% python3 -q
>>> import numpy as np
>>> import numpy.linalg as la
>>> np.set_printoptions(precision=3, suppress=True, linewidth=200)
>>> W0 = np.loadtxt("test14.csv", delimiter=",")
>>> W0
array([[ -0.127, -25.966,  -0.125],
       [ -0.439, -23.913,  -0.167],
       [ -2.83 ,  -6.948,  -0.872],
       [ -2.957,  -5.587,  -0.961],
       [ -3.062,  -3.18 ,  -1.118],
       [ -2.087,  -0.277,  -0.999],
       [ -0.536,  -0.003,  -0.296],
       [ -0.393,  -0.001,  -0.219],
       [  2.22 ,   0.103,   1.418],
       [ 13.246,   7.489,  11.311],
       [ 13.944,   8.362,  12.056],
       [ 20.145,  18.039,  19.152]])
>>> u = np.array([0, 1, -3])
>>> np.cross(W0[10, :3], W0[3, :3])
array([ 59.321, -22.249, -53.179])
>>> round(np.log10(la.cond(W0)))
1
>>> np.argsort(-la.norm(W0, axis=0).round(6), kind="stable")[:3]
array([1, 0, 2])
>>> la.cond(W0) > 100
np.False_
>>> [round(float(x), 3) for x in la.svd(W0, compute_uv=False)[:3]]
[49.819, 27.517, 2.463]
>>> np.round(la.norm(W0, 2) / la.norm(W0), 3)
np.float64(0.875)
>>> B = np.c_[W0[:, :2] @ np.array([[7, -9], [-4, -8]]), np.array([4, 0, 4, 1, 2, 4, 2, 2, 4, 0, 0, 1])]
>>> B
array([[ 102.975,  208.871,    4.   ],
       [  92.579,  195.255,    0.   ],
       [   7.982,   81.054,    4.   ],
       [   1.649,   71.309,    1.   ],
       [  -8.714,   52.998,    2.   ],
       [ -13.501,   20.999,    4.   ],
       [  -3.74 ,    4.848,    2.   ],
       [  -2.747,    3.545,    2.   ],
       [  15.128,  -20.804,    4.   ],
       [  62.766, -179.126,    0.   ],
       [  64.16 , -192.392,    0.   ],
       [  68.859, -325.617,    1.   ]])
>>> np.round(la.lstsq(W0, B[:, 0])[0], 3) + 0
array([ 7., -4.,  0.])
>>> la.matrix_rank(np.c_[W0, B])
np.int64(4)
>>> la.norm(la.qr(W0)[0].T @ B, axis=0) ** 2 / ((B ** 2).sum(axis=0) + 1e-12)
array([1.   , 1.   , 0.362])
>>> np.round(la.norm(B - W0 @ la.lstsq(W0, B)[0], axis=0), 3) + 0
array([0.   , 0.   , 7.056])
>>> left, sv, Vt = la.svd(W0)
>>> sv
array([49.819, 27.517,  2.463])
>>> np.argmax(sv[:-1] / (sv[1:] + 1e-6)) + 1
np.int64(2)
>>> B = left[:, :2] @ np.diag(sv[:2]) @ Vt[:2]
>>> round(la.norm(W0 - B) / la.norm(W0), 3)
np.float64(0.043)
>>> round(float(la.norm(W0 - B, 2)), 3), round(float(sv[2]), 3)
(2.463, 2.463)
>>> np.round(np.abs(W0 - B).max(), 3)
np.float64(0.9)
>>> la.matrix_rank(W0, rtol=0.05)
np.int64(2)
>>> E = np.load("m.npy")
>>> E
array([[ 0.997,  0.055, -0.005],
       [ 0.055,  0.01 ,  0.081],
       [-0.005,  0.081,  0.993]])
>>> x = np.array([3, 0, 3])
>>> E @ (2 * x)
array([5.954, 0.816, 5.933])
>>> (E * x).sum(axis=1)
array([2.977, 0.408, 2.967])
>>> np.sign((E @ x).round(6))
array([1., 1., 1.])
>>> E * x
array([[ 2.991,  0.   , -0.014],
       [ 0.166,  0.   ,  0.242],
       [-0.014,  0.   ,  2.98 ]])
>>> E @ np.ones(3)
array([1.048, 0.146, 1.07 ])
>>> J = np.loadtxt("sample9.csv", delimiter=",")
>>> J
array([[  9.,   5.,   6.],
       [  1.,   7.,   3.],
       [  8.,   9.,  -3.],
       [ 11.,   0.,   0.],
       [  5.,  -9.,   0.],
       [  2., -12.,   8.],
       [  7., -18.,  16.],
       [ 12., -13.,   9.],
       [ 15.,  -6.,  10.],
       [ 15.,  -6.,   5.]])
>>> x = np.array([4, 0, 5])
>>> target = J @ x
>>> np.round(la.lstsq(J, target)[0], 3) + 0
array([4., 0., 5.])
>>> np.round(la.pinv(J) @ J, 3) + 0
array([[1., 0., 0.],
       [0., 1., 0.],
       [0., 0., 1.]])
>>> np.round(la.solve(J.T @ J, J.T @ target), 3) + 0
array([4., 0., 5.])
>>> rng = np.random.default_rng(652)
>>> target = target + 0.05 * rng.normal(size=10)
>>> target
array([ 65.96 ,  19.028,  16.971,  43.927,  19.97 ,  48.019, 108.015,  92.977, 109.925,  84.938])
>>> coef, *_ = la.lstsq(J, target)
>>> [round(float(la.norm(la.solve(J.T @ J + lam * np.eye(3), J.T @ target))), 2) for lam in (0, 1, 10, 100)]
[6.4, 6.39, 6.25, 5.46]
>>> np.round(la.norm(target - J @ coef), 3)
np.float64(0.047)
>>> M = np.load("run12.npy")
>>> M
array([[ 1.3,  0.5,  0.4],
       [-1.2,  0. , -1.3],
       [-1.4,  1.4,  0.6],
       [-0.8, -1. ,  0.4]])
>>> proj = M @ la.solve(M.T @ M, M.T)
>>> np.round((np.eye(4) - proj) @ M, 3) + 0
array([[0., 0., 0.],
       [0., 0., 0.],
       [0., 0., 0.],
       [0., 0., 0.]])
>>> np.diag(proj)
array([0.416, 0.825, 0.995, 0.765])
>>> proj
array([[ 0.416, -0.32 , -0.056, -0.371],
       [-0.32 ,  0.825, -0.031, -0.203],
       [-0.056, -0.031,  0.995, -0.036],
       [-0.371, -0.203, -0.036,  0.765]])
>>> np.trace(proj)
np.float64(3.0)
>>> x = np.array([1, 0, 1])
>>> target = M @ x
>>> target
array([ 1.7, -2.5, -0.8, -0.4])
>>> la.lstsq(M, target)[0]
array([1., 0., 1.])
>>> target = target + 0.1 * rng.normal(size=4)
>>> target
array([ 1.651, -2.526, -0.863, -0.506])
>>> coef, *_ = la.lstsq(M, target)
>>> np.round(la.norm(target - M @ coef), 3)
np.float64(0.105)
>>> coef.round()
array([1., 0., 1.])
>>> np.round(M.T @ (target - M @ coef), 3) + 0
array([0., 0., 0.])
>>> F = np.loadtxt("case7.csv", delimiter=",")
>>> F
array([[ 0.23 ,  0.211, -0.364],
       [ 0.211,  0.193, -0.334],
       [-0.364, -0.334,  0.577]])
>>> # symmetric
>>> rank = la.matrix_rank(F)
>>> rank
np.int64(1)
>>> null = la.svd(F)[2][rank:].T
>>> np.round(F @ null, 3) + 0
array([[0., 0.],
       [0., 0.],
       [0., 0.]])
>>> la.matrix_rank(F.T @ F), la.matrix_rank(F @ F.T)
(np.int64(1), np.int64(1))
>>> np.allclose(F @ null, 0)
True
>>> null @ null.T
array([[ 0.77 , -0.211,  0.364],
       [-0.211,  0.807,  0.334],
       [ 0.364,  0.334,  0.423]])
>>> [int(la.matrix_rank(np.delete(F, i, axis=0))) for i in range(3)]
[1, 1, 1]
>>> [int(la.matrix_rank(F[:, :j + 1])) for j in range(3)]
[1, 1, 1]
>>> A = np.load("mat.npy")
>>> A
array([[ 0.929, -1.03 , -0.216],
       [ 3.135, -1.932, -0.864],
       [-0.43 ,  1.263,  1.096],
       [-1.515,  2.801,  2.325],
       [-4.953,  2.382, -0.024],
       [-0.608,  0.7  , -1.382],
       [-3.57 ,  3.599,  0.547],
       [-0.338, -1.535, -1.693],
       [ 0.918, -0.325, -0.494],
       [-1.   ,  0.189, -0.637],
       [-5.068,  1.547,  1.025],
       [-3.086,  4.478,  2.855],
       [-5.603,  1.121,  0.256],
       [ 0.002, -1.217, -0.413],
       [ 3.85 ,  0.366,  0.372],
       [ 0.875, -1.234, -0.492],
       [-2.682, -0.84 , -1.016],
       [-1.992, -0.723, -1.022],
       [ 4.482, -1.22 ,  1.718],
       [-3.159,  2.785,  2.146],
       [-3.308,  1.993,  0.856],
       [ 0.446, -0.272,  1.227],
       [ 3.065, -0.316,  0.41 ],
       [-2.085, -0.236,  1.112],
       [-0.963,  1.741, -0.124],
       [ 1.009, -1.781, -3.202],
       [ 4.042, -2.513, -0.429]])
>>> B = np.c_[A[:, :1] @ np.array([[0]]), np.array([0, -1, -1, 0, 2, 0, 0, 1, -1, -1, 1, 3, -3, -2, -2, -2, 0, 0, 0, 2, -1, 1, -3, -2, 1, 3, -2])]
>>> B
array([[ 0.,  0.],
       [ 0., -1.],
       [ 0., -1.],
       [ 0.,  0.],
       [ 0.,  2.],
       [ 0.,  0.],
       [ 0.,  0.],
       [ 0.,  1.],
       [ 0., -1.],
       [ 0., -1.],
       [ 0.,  1.],
       [ 0.,  3.],
       [ 0., -3.],
       [ 0., -2.],
       [ 0., -2.],
       [ 0., -2.],
       [ 0.,  0.],
       [ 0.,  0.],
       [ 0.,  0.],
       [ 0.,  2.],
       [ 0., -1.],
       [ 0.,  1.],
       [ 0., -3.],
       [ 0., -2.],
       [ 0.,  1.],
       [ 0.,  3.],
       [ 0., -2.]])
>>> la.matrix_rank(B)
np.int64(1)
>>> la.matrix_rank(np.c_[A, B])
np.int64(4)
>>> la.norm(la.qr(A)[0].T @ B, axis=0) ** 2 / ((B ** 2).sum(axis=0) + 1e-12)
array([0.   , 0.164])
